$ python3 -q
>>> import numpy as np
>>> np.set_printoptions(precision=3, suppress=True, linewidth=200)
>>> data = np.load("w.npy")
>>> print(data)
[[5. 1. 1.]
 [1. 5. 1.]
 [1. 1. 5.]]
>>> hat = np.triu(np.array([[-2, -2, -1], [-2, 1, 2], [-2, -2, 0]]), 1) + np.eye(3)
>>> M2 = hat @ data @ np.linalg.inv(hat)
>>> M2
array([[  2.,  -6.,   8.],
       [  3.,  13., -12.],
       [  1.,   3.,   0.]])
>>> np.poly(M2)
array([   1.,  -15.,   72., -112.])
>>> hat @ data - data @ hat
array([[-3., -1., -4.],
       [ 2.,  4.,  1.],
       [ 0.,  2., -1.]])
>>> W0 = np.array([[1, 1, 1, 1, -1, -1, -1, -1],
...     [1, 1, -1, -1, -1, -1, 1, 1],
...     [1, -1, -1, 1, -1, 1, 1, -1]])
>>> M2 = W0 / np.sqrt((W0 ** 2).mean(axis=1, keepdims=True))
>>> print(np.linalg.norm(M2, axis=1))
[2.828 2.828 2.828]
>>> print(np.linalg.norm(W0, axis=0))
[1.732 1.732 1.732 1.732 1.732 1.732 1.732 1.732]
>>> np.round(np.linalg.norm(W0[1] - W0[2]), 3)
np.float64(4.0)
>>> print(np.linalg.norm(W0, axis=1).argmax())
0
>>> print(np.round(np.linalg.norm(W0[1], 1), 3), round(np.linalg.norm(W0[1], np.inf), 3))
8.0 1.0
>>> mat = np.load("m.npy")
>>> mat
array([[ 0.27 ,  0.068, -0.439],
       [ 0.068,  0.017, -0.11 ],
       [-0.439, -0.11 ,  0.713]])
>>> left, s, vt = np.linalg.svd(mat)
>>> evecs = vt[:(s > 1e-8).sum()]
>>> rng = np.random.default_rng(28)
>>> x = mat[2] + 4 * mat[0] + rng.integers(2) * np.eye(3)[0]
>>> x
array([ 1.641,  0.16 , -1.042])
>>> evecs.T @ evecs
array([[ 0.27 ,  0.068, -0.439],
       [ 0.068,  0.017, -0.11 ],
       [-0.439, -0.11 ,  0.713]])
>>> np.allclose(evecs.T @ evecs @ x, x)
False
>>> hat = np.triu(np.array([[3, 3, 0], [2, 1, 3], [3, 0, 3]]), 1) + np.eye(3)
>>> M2 = hat @ mat @ np.linalg.inv(hat)
>>> np.linalg.matrix_rank(M2)
np.int64(1)
>>> M2
array([[ 0.473, -1.3  ,  3.131],
       [-1.249,  3.435, -8.274],
       [-0.439,  1.207, -2.907]])
>>> X = np.load("data.npy")
>>> X
array([[ 0.727,  0.019,  1.244],
       [ 1.912,  0.222, -0.189],
       [ 4.074, -0.116,  0.557],
       [-1.567,  0.1  , -0.662],
       [-6.256, -0.303, -1.141],
       [-6.607,  0.003,  1.748],
       [-7.882,  0.325, -2.08 ],
       [ 4.021,  0.271, -0.768],
       [ 2.533,  0.353,  1.411],
       [ 4.388,  0.131,  0.381],
       [10.552,  0.101,  1.151],
       [ 8.103, -0.08 ,  0.588],
       [ 2.531,  0.039,  0.024],
       [ 1.775,  0.215, -0.594],
       [ 4.878,  0.026, -0.862],
       [-4.391,  0.102, -1.1  ],
       [ 6.908,  0.195, -2.309],
       [-0.306,  0.093, -1.258],
       [-4.281,  0.441, -0.172]])
>>> def softmax(z):
...     e = np.exp(z - z.max(axis=-1, keepdims=True))
...     return e / e.sum(axis=-1, keepdims=True)
... 
>>> softmax(X[3] + -1)
array([0.114, 0.604, 0.282])
>>> print(np.round(softmax(10 * X[3]), 3) + 0)
[0. 1. 0.]
>>> print(softmax(X).sum(axis=1))
[1. 1. 1. 1. 1. 1. 1. 1. 1. 1. 1. 1. 1. 1. 1. 1. 1. 1. 1.]
>>> att = X @ X.T / np.sqrt(3)
>>> print(softmax(att).round(6).argmax(axis=1))
[10 10 10  6  6  6  6 10 10 10 10 10 10 10 10  6 10  6  6]
